% python3 -q
>>> import numpy as np
>>> from numpy import linalg as LA
>>> np.set_printoptions(precision=2, suppress=True, linewidth=200, floatmode="fixed")
>>> A = np.vander(np.arange(3) - 1, 4, increasing=True)
>>> A
array([[ 1, -1,  1, -1],
       [ 1,  0,  0,  0],
       [ 1,  1,  1,  1]])
>>> # column 3 repeats column 1
>>> x0 = np.array([-1, 2, 1, 1])
>>> np.einsum("ij,j->i", A, x0)
array([-3, -1,  3])
>>> A * x0
array([[-1, -2,  1, -1],
       [-1,  0,  0,  0],
       [-1,  2,  1,  1]])
>>> LA.norm(A @ x0) <= LA.norm(A, 2) * LA.norm(x0) + 1e-9
np.True_
>>> np.sign((A @ x0).round(6))
array([-1, -1,  1])
>>> B = A / LA.norm(A, axis=1, keepdims=True)
>>> C2 = B @ B.T
>>> C2
array([[1.00, 0.50, 0.00],
       [0.50, 1.00, 0.50],
       [0.00, 0.50, 1.00]])
>>> np.argwhere(np.triu(np.abs(C2) > 0.95, 1))
array([], shape=(0, 2), dtype=int64)
>>> (C2 - 2 * np.eye(3)).round(6).argmax(axis=1)
array([1, 0, 1])
>>> B = np.array([[0]])
>>> C = np.array([[2, -1, 1, -1, 1],
...     [0, 1, -1, -2, -1],
...     [-2, 0, 2, 1, -2],
...     [0, -1, 1, -2, 2],
...     [-2, 2, -2, -2, 0]])
>>> arr = np.block([[B, np.array([[2, 0, 1, 2, 1]])], [np.zeros((5, 1)), C]])
>>> arr
array([[ 0.00,  2.00,  0.00,  1.00,  2.00,  1.00],
       [ 0.00,  2.00, -1.00,  1.00, -1.00,  1.00],
       [ 0.00,  0.00,  1.00, -1.00, -2.00, -1.00],
       [ 0.00, -2.00,  0.00,  2.00,  1.00, -2.00],
       [ 0.00,  0.00, -1.00,  1.00, -2.00,  2.00],
       [ 0.00, -2.00,  2.00, -2.00, -2.00,  0.00]])
>>> # rank 5
>>> x0 = np.array([2, -1, -1, -1, -2, 0])
>>> np.sign((arr @ x0).round(6))
array([-1.00,  0.00,  1.00, -1.00,  1.00,  1.00])
>>> arr @ (2 * x0)
array([-14.00,   0.00,   8.00,  -4.00,   8.00,  12.00])
>>> arr @ np.ones(6)
array([ 6.00,  2.00, -3.00, -1.00,  0.00, -4.00])
>>> W0 = np.load("layer11.npy")
>>> W0
array([[10,  5, -8,  5,  7, -2],
       [ 5,  5, -1,  5,  4,  1],
       [-8, -1, 10, -1, -5,  4],
       [ 5,  5, -1,  5,  4,  1],
       [ 7,  4, -5,  4,  5, -1],
       [-2,  1,  4,  1, -1,  2]])
>>> # column 3 repeats column 1
>>> evals, evecs = LA.eigh(W0)
>>> x0 = np.array([1, 3, 1, 3, 0, 2])
>>> (np.sign(evecs[:, -1].round(6)) == np.sign(evecs[0, -1].round(6))).astype(int)
array([1, 1, 0, 1, 1, 0])
>>> evecs * np.maximum(evals, 0) @ evecs.T
array([[10.00,  5.00, -8.00,  5.00,  7.00, -2.00],
       [ 5.00,  5.00, -1.00,  5.00,  4.00,  1.00],
       [-8.00, -1.00, 10.00, -1.00, -5.00,  4.00],
       [ 5.00,  5.00, -1.00,  5.00,  4.00,  1.00],
       [ 7.00,  4.00, -5.00,  4.00,  5.00, -1.00],
       [-2.00,  1.00,  4.00,  1.00, -1.00,  2.00]])
>>> evecs * np.abs(evals) @ evecs.T
array([[10.00,  5.00, -8.00,  5.00,  7.00, -2.00],
       [ 5.00,  5.00, -1.00,  5.00,  4.00,  1.00],
       [-8.00, -1.00, 10.00, -1.00, -5.00,  4.00],
       [ 5.00,  5.00, -1.00,  5.00,  4.00,  1.00],
       [ 7.00,  4.00, -5.00,  4.00,  5.00, -1.00],
       [-2.00,  1.00,  4.00,  1.00, -1.00,  2.00]])
>>> x0 @ W0 @ x0
np.int64(272)
